% ipython --no-banner

In [1]: import numpy as np

In [2]: import numpy.linalg as la

In [3]: np.set_printoptions(precision=2, suppress=True, linewidth=100)

In [4]: def rd(a):
   ...:     return np.round(a, 2) + 0
   ...: 

In [5]: arr = np.array([[21, 11, 12, 24],
   ...:     [11, 27, 13, 27],
   ...:     [12, 13, 9, 18],
   ...:     [24, 27, 18, 41]])

In [6]: rank = la.matrix_rank(arr)

In [7]: print(rank)
3

In [8]: ns = la.svd(arr)[2][rank:].T

In [9]: print(la.matrix_rank(arr.T @ arr), la.matrix_rank(arr @ arr.T))
3 3

In [10]: print(rd(ns @ ns.T))
[[ 0.16  0.13 -0.34 -0.03]
 [ 0.13  0.1  -0.27 -0.02]
 [-0.34 -0.27  0.74  0.05]
 [-0.03 -0.02  0.05  0.  ]]

In [11]: print(rd(arr @ ns))
[[0.]
 [0.]
 [0.]
 [0.]]

In [12]: print(rd(ns[:, 0] / ns[np.abs(ns[:, 0]).round(6).argmax(), 0]))
[-0.46 -0.37  1.    0.07]

In [13]: print(ns.shape)
(4, 1)

In [14]: print(np.unique(arr.round(6), axis=0).shape)
(4, 4)

In [15]: print(np.allclose(arr[:-1].T @ la.lstsq(arr[:-1].T, arr[-1])[0], arr[-1]))
True

In [16]: print(rd(arr @ la.pinv(arr) @ arr))
[[21. 11. 12. 24.]
 [11. 27. 13. 27.]
 [12. 13.  9. 18.]
 [24. 27. 18. 41.]]

In [17]: print(la.lstsq(arr[:-1].T, arr[-1])[2])
3

In [18]: rng = np.random.default_rng(4386)

In [19]: z = rng.permutation(4)

In [20]: print(z)
[2 3 1 0]

In [21]: B = arr[z][:, z]

In [22]: print(np.allclose(B, arr))
False

In [23]: print(rd(np.sort(np.abs(la.eigvals(B)))))
[ 0.    2.13 12.88 82.99]

In [24]: print(np.trace(B))
98

In [25]: K = np.load("test15.npy")

In [26]: print(K)
[[12  4 -6]
 [-3 10  3]
 [10 -4 -6]]

In [27]: print(la.matrix_rank(K, rtol=0.1))
2

In [28]: print(np.argsort(-la.norm(K, axis=0).round(6), kind="stable")[:3])
[0 1 2]

In [29]: print(rd(la.norm(K, 2) / la.norm(K)))
0.85

In [30]: U, sig, Vt = la.svd(K)

In [31]: vecs = Vt[:(sig > 1e-8).sum()]

In [32]: x = K[2] + 4 * K[1] + rng.integers(2) * np.eye(3)[1]

In [33]: print(x)
[-2. 37.  6.]

In [34]: print(rd(la.norm(x - vecs.T @ vecs @ x)))
0.12

In [35]: x = np.array([1, -1, 1])

In [36]: h1 = np.maximum(K @ x, 0)

In [37]: print(np.maximum(K @ x, 0) - np.maximum(-K @ x, 0))
[  2 -10   8]

In [38]: print(np.flatnonzero(h1 > 1e-9))
[0 2]

In [39]: print(K * (h1 > 1e-9)[:, None])
[[12  4 -6]
 [ 0  0  0]
 [10 -4 -6]]

In [40]: P = np.triu(np.array([[0, 2, -3], [-2, -1, 3], [1, 1, -3]]), 1) + np.eye(3)

In [41]: B = P @ K @ la.inv(P)

In [42]: print(P @ K - K @ P)
[[-36.   8.  48.]
 [ 30.  -6. -57.]
 [  0. -20.  42.]]

In [43]: print(rd(la.det(B)))
0.0

In [44]: print(la.matrix_rank(B))
2

In [45]: print(np.trace(B), np.trace(K))
16.0 16

In [46]: W = np.array([[-3, 4], [1, -1], [-3, -4]])

In [47]: c = np.array([0, 1])

In [48]: H = np.maximum(K @ W + c, 0)

In [49]: print((H > 0).astype(int))
[[0 1]
 [1 0]
 [0 1]]

In [50]: print(la.matrix_rank(H))
2

In [51]: cent = np.array([[0, -2, 1], [2, 2, -1]])

In [52]: print((H @ cent).round(6).argmax(axis=1))
[0 2 0]

In [53]: print(H @ cent)
[[138 138 -69]
 [  0 -20  10]
 [138 138 -69]]

In [54]: data = np.load("run1.npy")

In [55]: print(rd(data))
[[ 0.   -0.76  0.65]
 [ 0.62  0.03  0.  ]
 [ 0.   -0.65 -0.76]
 [-0.78  0.03  0.  ]]

In [56]: B = np.c_[data[:, :1] @ np.array([[-2]]), np.array([4, 4, 3, 3])]

In [57]: print(rd(B))
[[ 0.    4.  ]
 [-1.25  4.  ]
 [ 0.    3.  ]
 [ 1.56  3.  ]]

In [58]: print(rd(la.lstsq(data, B[:, 0])[0]))
[-2.  0.  0.]

In [59]: print(rd(la.norm(B - data @ la.lstsq(data, B)[0], axis=0)))
[0.  5.2]

In [60]: x = np.array([0, 0])

In [61]: h1 = np.maximum(B @ x, 0)

In [62]: print(B.T @ h1)
[0. 0.]

In [63]: print(np.flatnonzero(h1 > 1e-9))
[]

In [64]: x = np.array([2, 2, 0])

In [65]: h1 = np.maximum(data @ x, 0)

In [66]: print(rd(np.tanh(data @ x)))
[-0.91  0.87 -0.86 -0.91]

In [67]: print(rd(np.maximum(data @ (3 * x), 0)))
[0.   3.95 0.   0.  ]

In [68]: print(rd(h1))
[0.   1.32 0.   0.  ]

In [69]: print(rd(data * (h1 > 1e-9)[:, None]))
[[0.   0.   0.  ]
 [0.62 0.03 0.  ]
 [0.   0.   0.  ]
 [0.   0.   0.  ]]

In [70]: print(np.flatnonzero(h1 > 1e-9))
[1]

In [71]: P = data @ la.solve(data.T @ data, data.T)

In [72]: print(np.trace(P))
3.0

In [73]: print(rd(la.eigvalsh(P)))
[0. 1. 1. 1.]

In [74]: print(rd((np.eye(4) - P) @ data))
[[0. 0. 0.]
 [0. 0. 0.]
 [0. 0. 0.]
 [0. 0. 0.]]

In [75]: M = np.array([[1.3, 1.0, -3.0], [-2.0, -0.7, 0.0], [1.0, 1.0, -2.7]])

In [76]: O, Rm = la.qr(M)

In [77]: print(rd(np.abs(np.diag(Rm))))
[2.59 0.67 0.56]

In [78]: print(O.shape, Rm.shape)
(3, 3) (3, 3)

In [79]: P = np.triu(np.array([[-3, 1, 5], [-1, 5, -4], [1, -2, 4]]), 1) + np.eye(3)

In [80]: B = P @ M @ la.inv(P)

In [81]: print(rd(np.poly(B)))
[ 1.    2.1   2.47 -0.96]

In [82]: print(la.matrix_rank(B))
3

In [83]: print(rd(np.trace(B)), np.trace(M))
-2.1 -2.1

In [84]: print(rd(la.det(B)))
0.96

In [85]: J = np.loadtxt("a.csv", delimiter=",")

In [86]: print(J)
[[ 3.  0. -1.]
 [ 2. -1. -2.]
 [ 3.  0. -1.]
 [ 1. -2. -3.]]

In [87]: B = np.array([[-3, 4, -2], [4, 4, 5], [0, -4, 2]])

In [88]: print(np.einsum("ij,ij->i", J, J))
[10.  9. 10. 14.]

In [89]: print(la.matrix_rank(J @ B))
2

In [90]: print(J @ B)
[[ -9.  16.  -8.]
 [-10.  12. -13.]
 [ -9.  16.  -8.]
 [-11.   8. -18.]]

In [91]: print(la.matrix_rank(np.vstack([J, B.T])))
3

In [92]: U, sig, Vt = la.svd(J)

In [93]: vecs = Vt[:(sig > 1e-8).sum()]

In [94]: x = J[1] + 4 * J[3] + rng.integers(2) * np.eye(3)[2]

In [95]: print(x)
[  6.  -9. -13.]

In [96]: print(la.matrix_rank(np.vstack([J, x])))
3

In [97]: print([round(float(x), 2) for x in la.svd(J, compute_uv=False)[:3]])
[5.9, 2.87, 0.0]

In [98]: rank = la.matrix_rank(J)

In [99]: print(rank)
2

In [100]: ns = la.svd(J)[2][rank:].T

In [101]: print(rd(ns @ ns.T))
[[ 0.04 -0.15  0.12]
 [-0.15  0.62 -0.46]
 [ 0.12 -0.46  0.35]]

In [102]: print(np.allclose(J @ ns, 0))
True

In [103]: print([int(la.matrix_rank(J[:, :j + 1])) for j in range(3)])
[1, 2, 2]

In [104]: print(rd(ns[:, 0] / ns[np.abs(ns[:, 0]).round(6).argmax(), 0]))
[-0.25  1.   -0.75]

In [105]: print(la.matrix_rank(J.T @ J), la.matrix_rank(J @ J.T))
2 2

In [106]: print([int(la.matrix_rank(np.delete(J, i, axis=0))) for i in range(4)])
[2, 2, 2, 2]

In [107]: print([int(la.matrix_rank(J[:i])) for i in range(1, len(J) + 1)])
[1, 2, 2, 2]

In [108]: print(ns.shape)
(3, 1)

In [109]: m1 = np.loadtxt("m.csv", delimiter=",")

In [110]: print(m1)
[[-3.  1.  0.  0.]
 [ 0. -3.  1.  0.]
 [ 0.  0. -3.  1.]
 [ 0.  0.  0. -3.]]

In [111]: print(la.matrix_rank(m1 - m1[0, 0] * np.eye(4)))
3

In [112]: print(rd(la.matrix_power(m1 - np.diag(np.diag(m1)), 4)))
[[0. 0. 0. 0.]
 [0. 0. 0. 0.]
 [0. 0. 0. 0.]
 [0. 0. 0. 0.]]

In [113]: x = np.array([2, 1, 1, 1])

In [114]: rhs = m1 @ x

In [115]: c, lr = np.zeros(4), 1 / la.norm(m1, 2) ** 2

In [116]: for i in range(6):
     ...:     c -= lr * m1.T @ (m1 @ c - rhs)
     ...:     if i % 2 == 0: print(i, round(la.norm(m1 @ c - rhs), 2))
     ...: 
0 3.68
2 1.57
4 0.69

In [117]: print(rd(c))
[1.9  0.88 0.89 0.93]

In [118]: print(rd(la.cond(m1)))
1.72

In [119]: A = np.array([[1.0, 0.0], [0.5, 0.5]])

In [120]: print(rd(la.matrix_power(A - np.diag(np.diag(A)), 2)))
[[0. 0.]
 [0. 0.]]

In [121]: print(la.matrix_rank(A - A[0, 0] * np.eye(2)))
1

In [122]: print([int(la.matrix_rank(la.matrix_power(A, p))) for p in range(1, 3)])
[2, 2]

In [123]: print(np.prod(np.diag(A)), rd(la.det(A)))
0.5 0.5

In [124]: print(np.trace(A))
1.5

In [125]: A.reshape(2, 3)
ValueError: cannot reshape array of size 4 into shape (2,3)


In [126]: print(A.reshape(2, -1))
[[1.  0. ]
 [0.5 0.5]]

In [127]: print(A.reshape(-1, 2))
[[1.  0. ]
 [0.5 0.5]]

In [128]: print(A.ravel(order="F"))
[1.  0.5 0.  0.5]

In [129]: blk = A.reshape(2, 2, -1)

In [130]: print(np.swapaxes(blk, 1, 2)[0])
[[1. 0.]]

In [131]: print(blk[:, 0])
[[1. ]
 [0.5]]

In [132]: print(blk.sum(axis=1))
[[1.]
 [1.]]

In [133]: print(blk.shape)
(2, 2, 1)

In [134]: U, sig, Vt = la.svd(K)

In [135]: print(np.argmax(sig[:-1] / (sig[1:] + 1e-6)) + 1)
2

In [136]: B = U[:, :2] @ np.diag(sig[:2]) @ Vt[:2]

In [137]: print(la.matrix_rank(K, rtol=0.05))
2

In [138]: print(la.matrix_rank(B))
2

In [139]: print(rd(la.norm(K - B, 2)), rd(sig[2]))
0.0 0.0

In [140]: mat = np.load("sample4.npy")

In [141]: print(mat)
[[3 1 1]
 [1 3 1]
 [1 1 3]]

In [142]: t = np.radians(180)

In [143]: Rm = np.eye(3)

In [144]: Rm[1, 1] = Rm[0, 0] = np.cos(t)

In [145]: Rm[1, 0], Rm[0, 1] = -np.sin(t), np.sin(t)

In [146]: print(rd(Rm))
[[-1.  0.  0.]
 [ 0. -1.  0.]
 [ 0.  0.  1.]]

In [147]: B = mat @ Rm.T

In [148]: print(rd(la.svd(mat, compute_uv=False)), rd(la.svd(B, compute_uv=False)))
[5. 2. 2.] [5. 2. 2.]

In [149]: print(np.abs(B - mat).max(axis=0))
[6. 6. 0.]

In [150]: x = np.array([0, -5, 3])

In [151]: rhs = mat @ x

In [152]: c, lr = np.zeros(3), 1 / la.norm(mat, 2) ** 2

In [153]: for i in range(40):
     ...:     c -= lr * mat.T @ (mat @ c - rhs)
     ...:     if i % 10 == 0: print(i, round(la.norm(mat @ c - rhs), 2))
     ...: 
0 9.6
10 1.68
20 0.29
30 0.05

In [154]: print(rd(la.cond(mat)))
2.5

In [155]: print(rd(c))
[ 0. -5.  3.]

In [156]: x = np.ones(3)

In [157]: for _ in range(3):
     ...:     x = mat @ x
     ...:     x /= la.norm(x)
     ...:     print(round(x @ mat @ x, 2))
     ...: 
5.0
5.0
5.0

In [158]: print(rd(la.eigvalsh(mat)[-1]))
5.0

In [159]: B = mat + rng.integers(-2, 3, (3, 1)) @ rng.integers(-2, 3, (1, 3))

In [160]: print(B)
[[ 3  1  1]
 [ 1  3  1]
 [ 3 -1  5]]

In [161]: print(la.matrix_rank(B - mat, tol=1e-8))
1

In [162]: print(B - mat)
[[ 0  0  0]
 [ 0  0  0]
 [ 2 -2  2]]

In [163]: print(np.abs(B - mat).sum(axis=1))
[0 0 6]
